>>> import numpy as np
>>> np.set_printoptions(precision=2, suppress=True, linewidth=120)
>>> out = np.array([[4]])
>>> E = np.block([[np.zeros((1, 1)), out], [out.T, np.zeros((1, 1))]])
>>> E
array([[0., 4.],
       [4., 0.]])
>>> # symmetric, so the eigenvalues are real
>>> cov = E.T @ E
>>> (E @ E.T).shape
(2, 2)
>>> np.diag(cov)
array([16., 16.])
>>> np.allclose(cov, cov.T)
True
>>> np.linalg.svd(E, compute_uv=False) ** 2
array([16., 16.])
>>> np.round(np.linalg.norm(E, "nuc"), 2)
np.float64(8.0)
>>> np.linalg.norm(E, axis=0)
array([4., 4.])
>>> np.linalg.norm(E, axis=1).argmax()
np.int64(0)
>>> E[1] @ E[0]
np.float64(0.0)
>>> np.linalg.norm(E, axis=1)
array([4., 4.])
>>> evals, V = np.linalg.eigh(E)
>>> np.abs(V[:, -1]).round(6).argmax()
np.int64(0)
>>> evals
array([-4.,  4.])
>>> evals.sum(), np.trace(E)
(np.float64(0.0), np.float64(0.0))
>>> left, s, vt = np.linalg.svd(E, full_matrices=False)
>>> s / s[0]
array([1., 1.])
>>> s
array([4., 4.])
>>> vt @ vt.T
array([[1., 0.],
       [0., 1.]])
>>> (s > 1e-8).sum()
np.int64(2)
>>> left.shape, s.shape, vt.shape
((2, 2), (2,), (2, 2))
>>> left.T @ E @ vt.T
array([[4., 0.],
       [0., 4.]])
>>> round(float(np.sqrt((s ** 2).sum())), 2), round(np.linalg.norm(E), 2)
(5.66, np.float64(5.66))
>>> left.T @ left
array([[1., 0.],
       [0., 1.]])
>>> rng = np.random.default_rng(464470)
>>> arr = np.triu(rng.random((4, 4)) < 0.6, 1).astype(int)
>>> arr = arr + arr.T
>>> arr
array([[0, 1, 1, 0],
       [1, 0, 1, 1],
       [1, 1, 0, 1],
       [0, 1, 1, 0]])
>>> evals, V = np.linalg.eigh(arr)
>>> vec = np.array([8, 4, 1, 4])
>>> np.linalg.eigvalsh(arr[1:, 1:])
array([-1., -1.,  2.])
>>> feats = np.loadtxt("out2.csv", delimiter=",")
>>> feats
array([[0., 4., 3., 2., 4.],
       [0., 0., 1., 3., 1.],
       [0., 0., 0., 0., 0.],
       [0., 0., 0., 0., 0.],
       [0., 0., 0., 0., 0.]])
>>> np.argsort(-np.linalg.norm(feats, axis=0).round(6), kind="stable")[:3]
array([4, 1, 3])
>>> round(np.linalg.det(feats.T), 2)
np.float64(0.0)
>>> np.poly(feats)
array([1., 0., 0., 0., 0., 0.])
>>> round(np.linalg.det(2 * feats), 2), round(np.linalg.det(feats), 2)
(np.float64(0.0), np.float64(0.0))
>>> np.kron(np.eye(2, dtype=int), feats)
array([[0., 4., 3., 2., 4., 0., 0., 0., 0., 0.],
       [0., 0., 1., 3., 1., 0., 0., 0., 0., 0.],
       [0., 0., 0., 0., 0., 0., 0., 0., 0., 0.],
       [0., 0., 0., 0., 0., 0., 0., 0., 0., 0.],
       [0., 0., 0., 0., 0., 0., 0., 0., 0., 0.],
       [0., 0., 0., 0., 0., 0., 4., 3., 2., 4.],
       [0., 0., 0., 0., 0., 0., 0., 1., 3., 1.],
       [0., 0., 0., 0., 0., 0., 0., 0., 0., 0.],
       [0., 0., 0., 0., 0., 0., 0., 0., 0., 0.],
       [0., 0., 0., 0., 0., 0., 0., 0., 0., 0.]])
>>> P = np.triu(np.array([[2, 2, 3, 0, 1],
...     [2, 0, 2, 0, 2],
...     [1, 1, 1, 0, 3],
...     [2, 0, 3, 3, 1],
...     [3, 2, 0, 0, 3]]), 1) + np.eye(5)
>>> out = P @ feats @ np.linalg.inv(P)
>>> out
array([[ 0.,  4., -3.,  8., -1.],
       [ 0.,  0.,  1.,  3., -5.],
       [ 0.,  0.,  0.,  0.,  0.],
       [ 0.,  0.,  0.,  0.,  0.],
       [ 0.,  0.,  0.,  0.,  0.]])
>>> np.linalg.matrix_rank(out)
np.int64(2)
>>> np.trace(out), np.trace(feats)
(np.float64(0.0), np.float64(0.0))
>>> t3 = np.stack([feats, -1 * feats, feats[::-1]])
>>> np.linalg.norm(t3, axis=(1, 2))
array([7.48, 7.48, 7.48])
>>> (t3 @ feats.T).shape
(3, 5, 5)
>>> np.linalg.matrix_rank(t3)
array([2, 2, 2])
>>> t3.shape
(3, 5, 5)
>>> t3.sum(axis=0)
array([[0., 0., 0., 0., 0.],
       [0., 0., 0., 0., 0.],
       [0., 0., 0., 0., 0.],
       [0., 0., 1., 3., 1.],
       [0., 4., 3., 2., 4.]])
>>> F = np.load("dump.npy")
>>> F
array([[ 1., -1.,  0.,  0.],
       [-1.,  1., -1.,  0.],
       [ 0., -1.,  2., -1.],
       [ 0.,  0., -1.,  0.]])
>>> np.allclose(F[:-1].T @ np.linalg.lstsq(F[:-1].T, F[-1])[0], F[-1])
True
>>> try:
...     np.linalg.inv(F)
... except np.linalg.LinAlgError as e:
...     print(repr(e))
... 
LinAlgError('Singular matrix')
